$ python3 -q
>>> import numpy as np
>>> import numpy.linalg as la
>>> np.set_printoptions(suppress=True, linewidth=140)
>>> def tidy(a):
...     return np.round(a, 3) + 0
... 
>>> mat = np.load("a.npy")
>>> mat
array([[0.5, 0. , 0. , 0.5],
       [0. , 1. , 0. , 0. ],
       [0. , 0.5, 0.5, 0. ],
       [0. , 0. , 0. , 1. ]])
>>> np.allclose(mat, mat.T)
False
>>> tidy(la.matrix_power(mat, 4))
array([[0.062, 0.   , 0.   , 0.938],
       [0.   , 1.   , 0.   , 0.   ],
       [0.   , 0.938, 0.062, 0.   ],
       [0.   , 0.   , 0.   , 1.   ]])
>>> tidy(np.sort(np.abs(la.eigvals(mat))))
array([0.5, 0.5, 1. , 1. ])
>>> tidy(np.abs(la.eigvals(mat)).max())
np.float64(1.0)
>>> np.flatnonzero(la.matrix_power((mat != 0) + (mat.T != 0) + np.eye(4), 4)[0])
array([0, 3])
>>> mat @ mat
array([[0.25, 0.  , 0.  , 0.75],
       [0.  , 1.  , 0.  , 0.  ],
       [0.  , 0.75, 0.25, 0.  ],
       [0.  , 0.  , 0.  , 1.  ]])
>>> (mat != 0).astype(int)
array([[1, 0, 0, 1],
       [0, 1, 0, 0],
       [0, 1, 1, 0],
       [0, 0, 0, 1]])
>>> (la.matrix_power((mat != 0) + (mat.T != 0) + np.eye(4), 4) > 0).astype(int)
array([[1, 0, 0, 1],
       [0, 1, 1, 0],
       [0, 1, 1, 0],
       [1, 0, 0, 1]])
>>> tidy(np.sort(la.eigvals(mat).real))
array([0.5, 0.5, 1. , 1. ])
>>> O, R = la.qr(mat)
>>> tidy(O.T @ O)
array([[1., 0., 0., 0.],
       [0., 1., 0., 0.],
       [0., 0., 1., 0.],
       [0., 0., 0., 1.]])
>>> tidy(O)
array([[ 1.   ,  0.   ,  0.   ,  0.   ],
       [ 0.   , -0.894, -0.447,  0.   ],
       [ 0.   , -0.447,  0.894,  0.   ],
       [ 0.   ,  0.   ,  0.   ,  1.   ]])
>>> np.allclose(R.T @ R, mat.T @ mat)
True
>>> tidy(np.abs(np.diag(R)))
array([0.5  , 1.118, 0.447, 1.   ])
>>> np.allclose(O, O.T)
True
>>> np.trace(O)
np.float64(2.0)
>>> la.determinant(O)
Traceback (most recent call last):
  File "<python-input-22>", line 1, in <module>
    la.determinant(O)
    ^^^^^^^^^^^^^^
AttributeError: module 'numpy.linalg' has no attribute 'determinant'
>>> tidy(np.abs(la.eigvals(O)).max())
np.float64(1.0)
>>> A2 = la.inv(mat)
>>> tidy(la.cond(mat))
np.float64(2.618)
>>> mat @ A2
array([[1., 0., 0., 0.],
       [0., 1., 0., 0.],
       [0., 0., 1., 0.],
       [0., 0., 0., 1.]])
>>> (np.abs(A2) > 1e-9).astype(int)
array([[1, 0, 0, 1],
       [0, 1, 0, 0],
       [0, 1, 1, 0],
       [0, 0, 0, 1]])
>>> tidy(la.slogdet(mat)[0])
np.float64(1.0)
>>> tidy(la.det(mat) * A2)
array([[ 0.5 ,  0.  ,  0.  , -0.25],
       [ 0.  ,  0.25,  0.  ,  0.  ],
       [ 0.  , -0.25,  0.5 ,  0.  ],
       [ 0.  ,  0.  ,  0.  ,  0.25]])
>>> tidy(la.det(mat) * la.det(A2))
np.float64(1.0)
>>> A2
array([[ 2.,  0.,  0., -1.],
       [ 0.,  1.,  0.,  0.],
       [ 0., -1.,  2.,  0.],
       [ 0.,  0.,  0.,  1.]])
>>> data = np.load("run10.npy")
>>> data
array([[-1.95,  0.  , -1.  ,  0.  , -2.  ,  1.  ],
       [ 0.  ,  2.05, -1.  ,  1.  ,  1.  , -1.  ],
       [-2.  ,  2.  ,  1.05, -2.  , -1.  , -1.  ],
       [ 0.  , -2.  , -2.  , -0.95,  2.  , -1.  ],
       [-2.  , -2.  ,  0.  ,  1.  ,  1.05,  1.  ],
       [-2.  ,  0.  , -1.  ,  0.  , -2.  ,  1.05]])
>>> th = np.radians(30)
>>> R = np.eye(6)
>>> R[0, 0] = R[2, 2] = np.cos(th)
>>> R[0, 2], R[2, 0] = -np.sin(th), np.sin(th)
>>> tidy(R)
array([[ 0.866,  0.   , -0.5  ,  0.   ,  0.   ,  0.   ],
       [ 0.   ,  1.   ,  0.   ,  0.   ,  0.   ,  0.   ],
       [ 0.5  ,  0.   ,  0.866,  0.   ,  0.   ,  0.   ],
       [ 0.   ,  0.   ,  0.   ,  1.   ,  0.   ,  0.   ],
       [ 0.   ,  0.   ,  0.   ,  0.   ,  1.   ,  0.   ],
       [ 0.   ,  0.   ,  0.   ,  0.   ,  0.   ,  1.   ]])
>>> A2 = data @ R.T
>>> tidy(np.abs(A2 - data).max(axis=0))
array([1.   , 0.   , 1.141, 0.   , 0.   , 0.   ])
>>> tidy(A2)
array([[-1.189,  0.   , -1.841,  0.   , -2.   ,  1.   ],
       [ 0.5  ,  2.05 , -0.866,  1.   ,  1.   , -1.   ],
       [-2.257,  2.   , -0.091, -2.   , -1.   , -1.   ],
       [ 1.   , -2.   , -1.732, -0.95 ,  2.   , -1.   ],
       [-1.732, -2.   , -1.   ,  1.   ,  1.05 ,  1.   ],
       [-1.232,  0.   , -1.866,  0.   , -2.   ,  1.05 ]])
>>> J = np.load("dump.npy")
>>> J
array([[13. , -1.5,  0.3,  0.1],
       [ 3. ,  0.3,  1.1,  0.7],
       [ 1. , -0.7, -1.5, -0.1],
       [-1. ,  0.4,  1.1,  1.3],
       [13. ,  1.8, -1.2,  0.8]])
>>> Uu, s = la.svd(data)
Traceback (most recent call last):
  File "<python-input-44>", line 1, in <module>
    Uu, s = la.svd(data)
    ^^^^^
ValueError: too many values to unpack (expected 2)
>>> Uu, s, VT = la.svd(data, full_matrices=False)
>>> tidy(Uu.T @ data @ VT.T)
array([[5.19 , 0.   , 0.   , 0.   , 0.   , 0.   ],
       [0.   , 4.507, 0.   , 0.   , 0.   , 0.   ],
       [0.   , 0.   , 3.082, 0.   , 0.   , 0.   ],
       [0.   , 0.   , 0.   , 2.597, 0.   , 0.   ],
       [0.   , 0.   , 0.   , 0.   , 2.172, 0.   ],
       [0.   , 0.   , 0.   , 0.   , 0.   , 0.024]])
>>> tidy(s / s[0])
array([1.   , 0.868, 0.594, 0.5  , 0.418, 0.005])
>>> (s > 1e-8).sum()
np.int64(6)
>>> O, vecs = la.qr(J[:, :2])[0], la.qr(J[:, 2:])[0]
>>> s = la.svd(O.T @ vecs, compute_uv=False)
>>> tidy(np.degrees(np.arccos(s.clip(0, 1))))
array([39.264, 84.673])
>>> tidy(la.norm(O @ O.T - vecs @ vecs.T, 2))
np.float64(0.996)
>>> A = np.array([[0, 0, 0, 0],
...     [1, 1, 0, 0],
...     [2, 0, 0, 3],
...     [2, 2, 0, 0],
...     [0, 0, 0, 3],
...     [0, 0, 2, 0]])
>>> proj = A @ la.solve(A.T @ A, A.T)
>>> np.allclose(proj @ proj, proj)
True
>>> tidy(proj)
array([[0. , 0. , 0. , 0. , 0. , 0. ],
       [0. , 0.2, 0. , 0.4, 0. , 0. ],
       [0. , 0. , 1. , 0. , 0. , 0. ],
       [0. , 0.4, 0. , 0.8, 0. , 0. ],
       [0. , 0. , 0. , 0. , 1. , 0. ],
       [0. , 0. , 0. , 0. , 0. , 1. ]])
